In [1]: import numpy as np

In [2]: from numpy import linalg as LA

In [3]: np.set_printoptions(suppress=True, linewidth=160)

In [4]: rd = lambda a: np.round(a, 3) + 0

In [5]: J = np.load("test12.npy")

In [6]: print(J)
[[-1.01  -2.022  1.011]
 [-1.008 -2.035  1.002]
 [-0.994 -2.044  0.98 ]
 [-1.007 -2.018  0.99 ]
 [-1.022 -2.002  0.939]
 [-1.03  -1.982  1.005]
 [-1.001 -1.989  1.053]
 [-0.998 -2.006  0.981]
 [ 1.005 -1.982 -2.001]
 [ 0.975 -1.973 -1.994]
 [ 0.974 -2.003 -1.993]
 [ 0.986 -1.982 -1.987]
 [ 0.986 -2.032 -2.066]
 [ 0.988 -2.036 -1.982]
 [ 1.027 -2.002 -2.005]
 [ 1.017 -1.967 -2.042]
 [-1.97   1.013 -0.996]
 [-2.028  0.98  -1.   ]
 [-1.985  0.996 -0.994]
 [-2.004  0.992 -1.062]
 [-2.009  1.015 -1.018]
 [-1.982  0.981 -0.969]
 [-2.007  1.    -1.012]
 [-1.963  0.971 -0.982]]

In [7]: A2 = np.c_[J[:, :1] @ np.array([[1]]), np.array([2, -1, 1, 2, 2, 0, 0, -1, 2, 2, 2, -1, 2, -3, -3, 0, -1, -3, -1, -3, 3, -1, 0, 2])]

In [8]: print(A2)
[[-1.01   2.   ]
 [-1.008 -1.   ]
 [-0.994  1.   ]
 [-1.007  2.   ]
 [-1.022  2.   ]
 [-1.03   0.   ]
 [-1.001  0.   ]
 [-0.998 -1.   ]
 [ 1.005  2.   ]
 [ 0.975  2.   ]
 [ 0.974  2.   ]
 [ 0.986 -1.   ]
 [ 0.986  2.   ]
 [ 0.988 -3.   ]
 [ 1.027 -3.   ]
 [ 1.017  0.   ]
 [-1.97  -1.   ]
 [-2.028 -3.   ]
 [-1.985 -1.   ]
 [-2.004 -3.   ]
 [-2.009  3.   ]
 [-1.982 -1.   ]
 [-2.007  0.   ]
 [-1.963  2.   ]]

In [9]: print(rd(LA.norm(A2 - J @ LA.lstsq(J, A2)[0], axis=0)))
[0.    8.881]

In [10]: print(LA.matrix_rank(A2))
2

In [11]: Xs = J - J.mean(axis=0)

In [12]: U, sigma, vt = LA.svd(Xs, full_matrices=False)

In [13]: print(np.searchsorted(np.cumsum(sigma ** 2) / (sigma ** 2).sum(), 0.9) + 1)
2

In [14]: print(LA.matrix_rank(Xs))
3

In [15]: print(np.abs(U[:, 0]).argmax())
20

In [16]: K = np.load("case15.npy")

In [17]: print(K)
[[0 2 0]
 [2 0 2]
 [0 2 0]]

In [18]: vec = np.array([0, 1, 1])

In [19]: target = J @ vec

In [20]: print(rd(LA.pinv(J) @ J))
[[1. 0. 0.]
 [0. 1. 0.]
 [0. 0. 1.]]

In [21]: print(rd(LA.solve(J.T @ J, J.T @ target)))
[0. 1. 1.]

In [22]: rng = np.random.default_rng(679)

In [23]: target = target + 0.05 * rng.normal(size=24)

In [24]: print(rd(target))
[-0.948 -1.038 -1.008 -1.049 -1.07  -0.964 -0.859 -1.071 -3.979 -3.976 -4.047 -4.111 -4.003 -4.052 -4.019 -4.057  0.015  0.028  0.1   -0.064 -0.065 -0.014
  0.013 -0.002]

In [25]: beta, *_ = LA.lstsq(J, target)

In [26]: print([round(float(LA.norm(LA.solve(J.T @ J + lam * np.eye(3), J.T @ target))), 2) for lam in (0, 1, 10, 100)])
[1.42, 1.4, 1.22, 0.57]
